$ ipython --no-banner

In [1]: import numpy as np

In [2]: np.set_printoptions(suppress=True, linewidth=160)

In [3]: E = np.loadtxt("out8.csv", delimiter=",")

In [4]: print(E)
[[-5.  9.  0.  0.]
 [ 4. -7.  0.  0.]
 [ 0.  0. -5.  9.]
 [ 0.  0.  4. -7.]]

In [5]: print(np.round(np.sort(np.linalg.eigvals(E).real), 2))
[-12.08 -12.08   0.08   0.08]

In [6]: print(np.flatnonzero(np.linalg.matrix_power((E != 0) + (E.T != 0) + np.eye(4), 4)[1]))
[0 1]

In [7]: print((np.linalg.matrix_power((E != 0) + (E.T != 0) + np.eye(4), 4) > 0).astype(int))
[[1 1 0 0]
 [1 1 0 0]
 [0 0 1 1]
 [0 0 1 1]]

In [8]: proj = np.triu(np.array([[5, 5, 1, -4], [1, -1, -5, -2], [-1, 2, -5, 1], [-2, 4, -5, 3]]), 1) + np.eye(4)

In [9]: out = proj @ E @ np.linalg.inv(proj)

In [10]: print(round(np.linalg.det(out), 2))
1.0

In [11]: print(np.trace(out), np.trace(E))
-24.0 -24.0

In [12]: print(np.linalg.matrix_rank(out))
4

In [13]: print(np.round(np.poly(out), 2))
[  1.  24. 142. -24.   1.]

In [14]: m1 = np.load("sample17.npy")

In [15]: print(m1)
[[ 3  4  5  6  7]
 [ 8  9 10 11 12]
 [13 14 15 16 17]]

In [16]: # looks like rank 2

In [17]: U, s, Vt = np.linalg.svd(m1)

In [18]: V = Vt[:(s > 1e-8).sum()]

In [19]: rng = np.random.default_rng(80)

In [20]: vec = m1[2] + 2 * m1[0] + rng.integers(2) * np.eye(5)[0]

In [21]: print(vec)
[20. 22. 25. 28. 31.]

In [22]: print(round(float(np.linalg.norm(vec - V.T @ V @ vec)), 2))
0.63

In [23]: print(np.linalg.matrix_rank(np.vstack([m1, vec])))
3

In [24]: print(np.round(V.T @ V, 2) + 0)
[[ 0.6  0.4  0.2  0.  -0.2]
 [ 0.4  0.3  0.2  0.1  0. ]
 [ 0.2  0.2  0.2  0.2  0.2]
 [ 0.   0.1  0.2  0.3  0.4]
 [-0.2  0.   0.2  0.4  0.6]]

In [25]: A = np.load("run11.npy")

In [26]: print(A)
[[-0.3   0.05  1.2 ]
 [-0.1  -0.13 -0.6 ]
 [ 0.7   1.56 -0.7 ]
 [-0.2  -0.32  0.2 ]
 [ 1.5   3.    1.7 ]
 [-0.7  -1.26  0.2 ]
 [-1.2  -2.21 -0.5 ]
 [-0.4  -0.25 -0.5 ]
 [-1.2  -2.94 -0.2 ]
 [ 0.4   0.46 -0.4 ]
 [ 1.8   3.72 -1.6 ]
 [ 0.2   0.42 -0.4 ]
 [-0.5  -1.31  0.7 ]
 [ 1.1   1.57 -0.5 ]
 [ 0.7   1.4  -0.7 ]
 [-0.1   0.07  0.3 ]]

In [27]: proj = A @ np.linalg.solve(A.T @ A, A.T)

In [28]: print(np.trace(proj))
3.0

In [29]: print(np.allclose(proj @ proj, proj))
True

In [30]: print(np.linalg.matrix_rank(np.eye(16) - proj))
13

In [31]: out = np.c_[A[:, :2] @ np.array([[5, 1], [0, 1]]), np.array([2, 3, 0, -2, 3, 3, -3, 2, 2, 0, -1, 3, -3, 1, -1, 3])]

In [32]: print(out.round(2))
[[-1.5  -0.25  2.  ]
 [-0.5  -0.23  3.  ]
 [ 3.5   2.26  0.  ]
 [-1.   -0.52 -2.  ]
 [ 7.5   4.5   3.  ]
 [-3.5  -1.96  3.  ]
 [-6.   -3.41 -3.  ]
 [-2.   -0.65  2.  ]
 [-6.   -4.14  2.  ]
 [ 2.    0.86  0.  ]
 [ 9.    5.52 -1.  ]
 [ 1.    0.62  3.  ]
 [-2.5  -1.81 -3.  ]
 [ 5.5   2.67  1.  ]
 [ 3.5   2.1  -1.  ]
 [-0.5  -0.03  3.  ]]

In [33]: print(np.round(np.linalg.lstsq(A, out[:, 0])[0], 2) + 0)
[5. 0. 0.]

In [34]: print(np.round(np.linalg.norm(np.linalg.qr(A)[0].T @ out, axis=0) ** 2 / ((out ** 2).sum(axis=0) + 1e-12), 2))
[1.   1.   0.08]

In [35]: print(np.round(np.linalg.norm(out - A @ np.linalg.lstsq(A, out)[0], axis=0), 2) + 0)
[0.   0.   8.68]

In [36]: print(np.linalg.matrix_rank(np.c_[A, out]))
4

In [37]: F = np.loadtxt("a.csv", delimiter=",")

In [38]: print(F.round(2))
[[-0.81  0.27 -0.5   0.15]
 [-0.06 -0.29 -0.33 -0.9 ]
 [ 0.58  0.43 -0.69  0.07]
 [ 0.06 -0.81 -0.42  0.41]]

In [39]: # keeps lengths

In [40]: print(np.round(np.linalg.svd(F, compute_uv=False), 2))
[1. 1. 1. 1.]

In [41]: print(np.round(np.linalg.pinv(F), 2))
[[-0.81 -0.06  0.58  0.06]
 [ 0.27 -0.29  0.43 -0.81]
 [-0.5  -0.33 -0.69 -0.42]
 [ 0.15 -0.9   0.07  0.41]]

In [42]: print(np.round(F.T @ F, 2) + 0)
[[1. 0. 0. 0.]
 [0. 1. 0. 0.]
 [0. 0. 1. 0.]
 [0. 0. 0. 1.]]
